% python3 -q
>>> import numpy as np
>>> np.set_printoptions(precision=1, suppress=True, linewidth=100, sign=" ")
>>> tidy = lambda a: np.round(a, 1) + 0
>>> M = np.loadtxt("a.csv", delimiter=",")
>>> print(M)
[[ 20.9 -40.9  21.  -19.6  18.3   1.4]
 [ 20.1 -40.2  21.2 -19.7  21.7  -0.6]
 [ 18.  -39.6  20.2 -19.8  19.4   0.6]
 [ 20.8 -40.4  20.5 -20.7  21.4  -0.1]
 [ 20.7 -39.2  17.4 -19.8  19.8  -0.4]
 [ 20.6 -39.1  21.2 -19.1  20.1   0.5]
 [ 19.  -40.1  19.3 -19.9  19.    0.2]
 [ 19.5 -39.9  19.3 -18.5  19.7  -0.2]
 [ 19.2 -42.1  19.2 -20.3  20.   -0.1]
 [ 21.5 -37.9  20.1 -19.6  19.8  -1.3]
 [ 19.  -39.8  18.4 -18.7  18.4   0.6]
 [ 19.3 -40.1  19.4 -20.6  21.9  -0.4]
 [ 20.8 -39.8  17.6 -19.2  20.7  -0.5]
 [ 19.8 -40.   17.4 -21.4  20.   -2.1]
 [ 19.5 -41.2  21.6 -20.3  20.4  -0.4]
 [ 21.2 -41.2  17.2 -21.4  19.9   0.9]
 [ 20.2 -41.8  20.1 -20.3  19.3  -1. ]
 [ 18.7 -40.   21.1 -21.   19.6   0.4]
 [ 21.  -39.2  20.3 -21.3  21.2   0.6]
 [ 20.2 -40.4  18.8 -19.6  19.8   1. ]
 [ 20.5 -40.3  20.4 -22.6  19.8  -0.5]
 [ 18.5 -39.5  19.2 -19.   20.2  -1. ]
 [ 19.3 -40.6  19.8 -20.4  19.3   0.2]
 [ 20.4 -40.3  20.2 -20.7  19.4  -1.7]
 [ 20.6 -40.4  19.2 -21.8  17.4  -0.7]
 [ 19.6 -38.8  19.7 -20.1  17.6   0. ]
 [ 19.3 -40.3  17.6 -20.2  21.9   1. ]
 [ 20.8 -39.7  19.5 -19.4  18.6   0.4]
 [ 21.1 -39.8  20.2 -18.1  19.5   1.5]
 [ 19.9 -40.7  20.7 -20.7  21.4  -2.3]
 [ 19.5 -41.1  21.2 -20.1  19.5   1.9]
 [ 18.8 -39.3  19.6 -19.7  20.5   0.1]
 [ 19.2 -40.2  18.9 -21.3  19.1   1.3]
 [ 18.6 -40.3  18.8 -19.   21.4  -1.2]
 [ 20.5 -40.2  19.9 -18.8  19.6   0.1]]
>>> P = M @ np.linalg.solve(M.T @ M, M.T)
>>> tidy(np.trace(P))
np.float64(6.0)
>>> K = np.loadtxt("dump.csv", delimiter=",")
>>> K
array([[ 2.,  0., -1.,  4.,  3.,  5., -4., -2.],
       [ 5.,  4.,  1.,  3., -1.,  4.,  4., -3.],
       [ 0.,  5.,  5.,  0., -4.,  3.,  2., -3.],
       [-2.,  5., -3., -2., -1., -1.,  5.,  3.],
       [-2.,  0.,  3., -5.,  3.,  3.,  0., -4.],
       [ 0.,  1.,  2.,  1., -4., -1.,  1.,  1.],
       [ 2., -1.,  5., -5.,  0., -5.,  0., -3.],
       [-1., -4., -1.,  1.,  1., -4., -2., -3.],
       [ 1., -2.,  4.,  5.,  5., -3., -5., -1.],
       [ 0.,  4., -1.,  4.,  0.,  5.,  3., -4.],
       [ 2.,  3., -4.,  3., -2., -1., -1.,  4.],
       [ 3., -3., -3.,  3., -1., -1., -2.,  3.]])
>>> A2 = K / np.linalg.norm(K, axis=1, keepdims=True)
>>> gram = A2 @ A2.T
>>> tidy(gram[10])
array([ 0.1,  0.1, -0.2,  0.4, -0.9,  0.3, -0.6, -0.3, -0.1,  0.1,  1. ,  0.6])
>>> print(tidy(np.degrees(np.arccos(np.clip(gram[10, 4], -1, 1)))))
148.4
>>> (np.abs(gram) > 0.9).astype(int)
array([[ 1,  0,  0,  0,  0,  0,  0,  0,  0,  0,  0,  0],
       [ 0,  1,  0,  0,  0,  0,  0,  0,  0,  0,  0,  0],
       [ 0,  0,  1,  0,  0,  0,  0,  0,  0,  0,  0,  0],
       [ 0,  0,  0,  1,  0,  0,  0,  0,  0,  0,  0,  0],
       [ 0,  0,  0,  0,  1,  0,  0,  0,  0,  0,  0,  0],
       [ 0,  0,  0,  0,  0,  1,  0,  0,  0,  0,  0,  0],
       [ 0,  0,  0,  0,  0,  0,  1,  0,  0,  0,  0,  0],
       [ 0,  0,  0,  0,  0,  0,  0,  1,  0,  0,  0,  0],
       [ 0,  0,  0,  0,  0,  0,  0,  0,  1,  0,  0,  0],
       [ 0,  0,  0,  0,  0,  0,  0,  0,  0,  1,  0,  0],
       [ 0,  0,  0,  0,  0,  0,  0,  0,  0,  0,  1,  0],
       [ 0,  0,  0,  0,  0,  0,  0,  0,  0,  0,  0,  1]])
>>> print(np.argwhere(np.triu(np.abs(gram) > 0.95, 1)))
[]
>>> def softmax(z):
...     e = np.exp(z - z.max(axis=-1, keepdims=True))
...     return e / e.sum(axis=-1, keepdims=True)
... 
>>> print(tidy(softmax(10 * K[11])))
[ 0.3  0.   0.   0.3  0.   0.   0.   0.3]
>>> print(tidy(softmax(K[11] + 3)))
[ 0.3  0.   0.   0.3  0.   0.   0.   0.3]
>>> print(tidy(softmax(K).sum(axis=1)))
[ 1.  1.  1.  1.  1.  1.  1.  1.  1.  1.  1.  1.]
>>> tidy(softmax(K[11]))
array([ 0.3,  0. ,  0. ,  0.3,  0. ,  0. ,  0. ,  0.3])
>>> scores = K @ K.T / np.sqrt(8)
>>> softmax(scores).round(6).argmax(axis=1)
array([  0,   1,   2,   3,   4,   2,   6,   7,   8,   9,  10,  11])
>>> tidy(softmax(scores + np.triu(np.full(scores.shape, -np.inf), 1)))
array([[ 1. ,  0. ,  0. ,  0. ,  0. ,  0. ,  0. ,  0. ,  0. ,  0. ,  0. ,  0. ],
       [ 0. ,  1. ,  0. ,  0. ,  0. ,  0. ,  0. ,  0. ,  0. ,  0. ,  0. ,  0. ],
       [ 0. ,  0. ,  1. ,  0. ,  0. ,  0. ,  0. ,  0. ,  0. ,  0. ,  0. ,  0. ],
       [ 0. ,  0. ,  0. ,  1. ,  0. ,  0. ,  0. ,  0. ,  0. ,  0. ,  0. ,  0. ],
       [ 0. ,  0. ,  0. ,  0. ,  1. ,  0. ,  0. ,  0. ,  0. ,  0. ,  0. ,  0. ],
       [ 0. ,  0. ,  0.7,  0. ,  0. ,  0.3,  0. ,  0. ,  0. ,  0. ,  0. ,  0. ],
       [ 0. ,  0. ,  0. ,  0. ,  0. ,  0. ,  1. ,  0. ,  0. ,  0. ,  0. ,  0. ],
       [ 0. ,  0. ,  0. ,  0. ,  0. ,  0. ,  0. ,  1. ,  0. ,  0. ,  0. ,  0. ],
       [ 0. ,  0. ,  0. ,  0. ,  0. ,  0. ,  0. ,  0. ,  1. ,  0. ,  0. ,  0. ],
       [ 0. ,  0. ,  0. ,  0. ,  0. ,  0. ,  0. ,  0. ,  0. ,  1. ,  0. ,  0. ],
       [ 0. ,  0. ,  0. ,  0. ,  0. ,  0. ,  0. ,  0. ,  0. ,  0. ,  1. ,  0. ],
       [ 0. ,  0. ,  0. ,  0. ,  0. ,  0. ,  0. ,  0. ,  0. ,  0. ,  0. ,  1. ]])
